% python3 -q
>>> import numpy as np
>>> import numpy.linalg as la
>>> np.set_printoptions(precision=3, suppress=True, linewidth=160)
>>> tidy = lambda a: np.round(a, 3) + 0
>>> M = np.loadtxt("run2.csv", delimiter=",")
>>> M
array([[2., 1., 6.],
       [6., 2., 1.],
       [1., 6., 2.]])
>>> np.allclose(M @ M.T, M.T @ M)
True
>>> tidy(np.sort(np.abs(np.fft.fft(M[0])))), tidy(np.sort(la.svd(M, compute_uv=False)))
(array([4.583, 4.583, 9.   ]), array([4.583, 4.583, 9.   ]))
>>> tidy(np.fft.fft(M[0]))
array([ 9. +0.j  , -1.5+4.33j, -1.5-4.33j])
>>> P = np.triu(np.array([[-3, 1, -3], [3, -3, 2], [-2, -3, 0]]), 1) + np.eye(3)
>>> other = P @ M @ la.inv(P)
>>> tidy(la.det(other))
np.float64(189.0)
>>> tidy(la.eigvals(M).sum().real)
np.float64(6.0)
>>> tidy(la.det(2 * M)), tidy(la.det(M))
(np.float64(1512.0), np.float64(189.0))
>>> np.kron(np.eye(2, dtype=int), M)
array([[2., 1., 6., 0., 0., 0.],
       [6., 2., 1., 0., 0., 0.],
       [1., 6., 2., 0., 0., 0.],
       [0., 0., 0., 2., 1., 6.],
       [0., 0., 0., 6., 2., 1.],
       [0., 0., 0., 1., 6., 2.]])
>>> np.einsum("ij,ji->", M, M)
np.float64(48.0)
>>> m1 = np.load("out14.npy")
>>> m1
array([[-0.387,  2.006, -1.131],
       [-0.6  ,  1.2  , -0.7  ],
       [ 0.5  ,  0.5  ,  0.7  ],
       [ 0.2  , -0.7  ,  0.1  ]])
>>> t = np.radians(24)
>>> r_ = np.eye(3)
>>> r_[0, 0] = r_[1, 1] = np.cos(t)
>>> r_[0, 1], r_[1, 0] = -np.sin(t), np.sin(t)
>>> tidy(r_)
array([[ 0.914, -0.407,  0.   ],
       [ 0.407,  0.914,  0.   ],
       [ 0.   ,  0.   ,  1.   ]])
>>> other = m1 @ r_.T
>>> tidy(la.det(r_)), tidy(np.trace(r_))
(np.float64(1.0), np.float64(2.827))
>>> np.allclose(la.norm(m1, axis=1), la.norm(other, axis=1))
True
